$ ipython --no-banner

In [1]: import numpy as np

In [2]: np.set_printoptions(precision=2, suppress=True, linewidth=200, sign=" ")

In [3]: m1 = np.load("test9.npy")

In [4]: m1
Out[4]: 
array([[ 2,  0,  0,  0,  0,  0,  0,  0],
       [ 0,  4,  0,  0,  0,  0,  0,  0],
       [ 0,  0, -2,  0,  0,  0,  0,  0],
       [ 0,  0,  0, -2,  0,  0,  0,  0],
       [ 0,  0,  0,  0,  4,  0,  0,  0],
       [ 0,  0,  0,  0,  0,  3,  0,  0],
       [ 0,  0,  0,  0,  0,  0,  2,  0],
       [ 0,  0,  0,  0,  0,  0,  0,  2]])

In [5]: [round(float(np.linalg.det(m1[:i, :i])), 2) + 0 for i in range(1, 9)]
Out[5]: [2.0, 8.0, -16.0, 32.0, 128.0, 384.0, 768.0, 1536.0]

In [6]: np.linalg.cholesky(m1)
LinAlgError: Matrix is not positive definite


In [7]: np.all(np.linalg.eigvalsh(m1) > 0)
Out[7]: np.False_

In [8]: np.round(np.linalg.eigvalsh(m1).min(), 2)
Out[8]: np.float64(-2.0)

In [9]: w, vecs = np.linalg.eigh(m1)

In [10]: x = np.array([1, 2, 2, 3, 2, 3, 2, 2])

In [11]: np.abs(m1).sum(axis=1).max(), np.abs(w).max()
Out[11]: (np.int64(4), np.float64(4.0))

In [12]: vecs * np.maximum(w, 0) @ vecs.T
Out[12]: 
array([[ 2.,  0.,  0.,  0.,  0.,  0.,  0.,  0.],
       [ 0.,  4.,  0.,  0.,  0.,  0.,  0.,  0.],
       [ 0.,  0.,  0.,  0.,  0.,  0.,  0.,  0.],
       [ 0.,  0.,  0.,  0.,  0.,  0.,  0.,  0.],
       [ 0.,  0.,  0.,  0.,  4.,  0.,  0.,  0.],
       [ 0.,  0.,  0.,  0.,  0.,  3.,  0.,  0.],
       [ 0.,  0.,  0.,  0.,  0.,  0.,  2.,  0.],
       [ 0.,  0.,  0.,  0.,  0.,  0.,  0.,  2.]])

In [13]: np.linalg.eigvalsh(m1[1:, 1:])
Out[13]: array([-2., -2.,  2.,  2.,  3.,  4.,  4.])

In [14]: F = np.load("data.npy")

In [15]: F
Out[15]: 
array([[-0.07,  0.59,  1.14, -0.69, -0.53, -0.16, -0.43,  0.66,  0.85,  0.02, -0.82,  0.21, -0.89],
       [-0.08,  0.12,  1.06, -0.44, -1.08,  0.44,  1.11,  0.13, -0.07,  2.01,  0.43, -0.34,  1.17],
       [ 0.15,  0.36,  0.73, -0.55, -0.13,  0.56,  0.46, -0.05,  0.1 ,  0.8 ,  0.09, -0.8 ,  1.08],
       [-0.37,  0.31,  1.73,  0.27,  0.02,  0.45,  1.6 , -0.17, -0.3 ,  1.81,  0.57, -0.37,  1.1 ],
       [-0.35, -0.3 ,  0.96, -0.71, -0.73, -0.26,  0.73,  0.07, -0.27, -0.76,  0.27,  0.44, -0.1 ],
       [-0.49,  0.12,  1.39, -0.99,  0.68,  0.81,  0.04, -0.12, -0.3 ,  0.18,  0.  ,  0.16,  0.32],
       [ 0.62, -0.24, -0.35,  1.56, -1.52,  0.12,  1.28,  0.84,  0.71,  1.14, -0.08, -0.87, -0.23]])

In [16]: theta = np.radians(45)

In [17]: r_ = np.eye(13)

In [18]: r_[6, 6] = r_[7, 7] = np.cos(theta)

In [19]: r_[6, 7], r_[7, 6] = -np.sin(theta), np.sin(theta)

In [20]: out = F @ r_.T

In [21]: out
Out[21]: 
array([[-0.07,  0.59,  1.14, -0.69, -0.53, -0.16, -0.77,  0.16,  0.85,  0.02, -0.82,  0.21, -0.89],
       [-0.08,  0.12,  1.06, -0.44, -1.08,  0.44,  0.69,  0.88, -0.07,  2.01,  0.43, -0.34,  1.17],
       [ 0.15,  0.36,  0.73, -0.55, -0.13,  0.56,  0.36,  0.29,  0.1 ,  0.8 ,  0.09, -0.8 ,  1.08],
       [-0.37,  0.31,  1.73,  0.27,  0.02,  0.45,  1.25,  1.01, -0.3 ,  1.81,  0.57, -0.37,  1.1 ],
       [-0.35, -0.3 ,  0.96, -0.71, -0.73, -0.26,  0.47,  0.57, -0.27, -0.76,  0.27,  0.44, -0.1 ],
       [-0.49,  0.12,  1.39, -0.99,  0.68,  0.81,  0.11, -0.06, -0.3 ,  0.18,  0.  ,  0.16,  0.32],
       [ 0.62, -0.24, -0.35,  1.56, -1.52,  0.12,  0.31,  1.5 ,  0.71,  1.14, -0.08, -0.87, -0.23]])

In [22]: np.abs(out - F).max(axis=0)
Out[22]: array([ 0.  ,  0.  ,  0.  ,  0.  ,  0.  ,  0.  ,  0.97,  1.18,  0.  ,  0.  ,  0.  ,  0.  ,  0.  ])

In [23]: np.allclose(np.linalg.norm(F, axis=1), np.linalg.norm(out, axis=1))
Out[23]: True

In [24]: np.round(np.linalg.det(r_), 2), round(np.trace(r_), 2)
Out[24]: (np.float64(1.0), np.float64(12.41))

In [25]: E = np.load("run11.npy")

In [26]: E
Out[26]: 
array([[ -4,   2,  -2,   3,  12],
       [  0,   1,  -1,   4,  16],
       [  2,   2,  -3,   3,  12],
       [  4,  -1,   4,   2,   8],
       [ -4,   0,  -1,  -2,  -8],
       [  2,  -3,  -4,  -4, -16]])

In [27]: rk = np.linalg.matrix_rank(E)

In [28]: rk
Out[28]: np.int64(4)

In [29]: N = np.linalg.svd(E)[2][rk:].T

In [30]: N.shape
Out[30]: (5, 1)

In [31]: [int(np.linalg.matrix_rank(E[:, :j + 1])) for j in range(5)]
Out[31]: [1, 2, 3, 4, 4]

In [32]: [int(np.linalg.matrix_rank(np.delete(E, i, axis=0))) for i in range(6)]
Out[32]: [4, 4, 4, 4, 4, 4]

In [33]: [int(np.linalg.matrix_rank(E[:i])) for i in range(1, len(E) + 1)]
Out[33]: [1, 2, 3, 4, 4, 4]

In [34]: E.shape
Out[34]: (6, 5)

In [35]: E.sum(axis=1)
Out[35]: array([ 11,  20,  16,  17, -15, -25])

In [36]: np.round(np.linalg.svd(E, compute_uv=False), 2) + 0
Out[36]: array([ 31.6 ,   8.34,   6.06,   1.73,   0.  ])

In [37]: np.linalg.matrix_rank(E)
Out[37]: np.int64(4)

In [38]: np.unravel_index(np.abs(E).argmax(), E.shape)
Out[38]: (np.int64(1), np.int64(4))

In [39]: np.count_nonzero(E)
Out[39]: np.int64(28)

In [40]: np.diff(E, axis=0)
Out[40]: 
array([[  4,  -1,   1,   1,   4],
       [  2,   1,  -2,  -1,  -4],
       [  2,  -3,   7,  -1,  -4],
       [ -8,   1,  -5,  -4, -16],
       [  6,  -3,  -3,  -2,  -8]])

In [41]: round(float(np.linalg.norm(E)), 2)
Out[41]: 33.29

In [42]: np.abs(E).max()
Out[42]: np.int64(16)

In [43]: out = E / np.sqrt((E ** 2).mean(axis=1, keepdims=True))

In [44]: np.linalg.norm(out, axis=1)
Out[44]: array([ 2.24,  2.24,  2.24,  2.24,  2.24,  2.24])

In [45]: np.linalg.matrix_rank(E - E.mean(axis=1, keepdims=True))
Out[45]: np.int64(4)

In [46]: J = np.loadtxt("mat.csv", delimiter=",")

In [47]: J
Out[47]: 
array([[-0.06,  0.05, -0.02,  0.04],
       [-0.48,  0.4 , -0.16,  0.32],
       [ 0.42, -0.35,  0.14, -0.28],
       [ 0.72, -0.6 ,  0.24, -0.48],
       [ 0.3 , -0.25,  0.1 , -0.2 ],
       [ 0.3 , -0.25,  0.1 , -0.2 ],
       [-0.9 ,  0.75, -0.3 ,  0.6 ],
       [ 0.12, -0.1 ,  0.04, -0.08],
       [-0.42,  0.35, -0.14,  0.28],
       [ 0.84, -0.7 ,  0.28, -0.56],
       [-0.18,  0.15, -0.06,  0.12],
       [-0.06,  0.05, -0.02,  0.04],
       [-0.48,  0.4 , -0.16,  0.32]])

In [48]: np.linalg.cond(J) > 100
Out[48]: np.True_

In [49]: round(float(np.linalg.norm(J, 2) / np.linalg.norm(J)), 2)
Out[49]: 1.0

In [50]: np.linalg.matrix_rank(J, rtol=0.1)
Out[50]: np.int64(1)

In [51]: cov = np.cov(J, rowvar=False)

In [52]: cov.shape
Out[52]: (4, 4)

In [53]: np.corrcoef(J[:, 0], J[:, 1])[0, 1]
Out[53]: np.float64(-1.0)

In [54]: np.argsort(-J.std(axis=0).round(6), kind="stable")
Out[54]: array([ 0,  1,  3,  2])

In [55]: np.corrcoef(J.T)
Out[55]: 
array([[ 1., -1.,  1., -1.],
       [-1.,  1., -1.,  1.],
       [ 1., -1.,  1., -1.],
       [-1.,  1., -1.,  1.]])

In [56]: np.argwhere(np.triu(np.abs(np.corrcoef(J.T)) > 0.8, 1))
Out[56]: 
array([[ 0,  1],
       [ 0,  2],
       [ 0,  3],
       [ 1,  2],
       [ 1,  3],
       [ 2,  3]])

In [57]: np.polyfit(J[:, 0], J[:, 1], 1)
Out[57]: array([-0.83,  0.  ])

In [58]: cen = J - J.mean(axis=0)

In [59]: left, sv, Vt = np.linalg.svd(cen, full_matrices=False)

In [60]: np.abs(Vt[0]).argmax()
Out[60]: np.int64(0)

In [61]: np.round(sv ** 2 / (sv ** 2).sum(), 2) + 0
Out[61]: array([ 1.,  0.,  0.,  0.])

In [62]: Vt[0] * np.sign(Vt[0, np.abs(Vt[0]).argmax()])
Out[62]: array([ 0.67, -0.56,  0.22, -0.44])
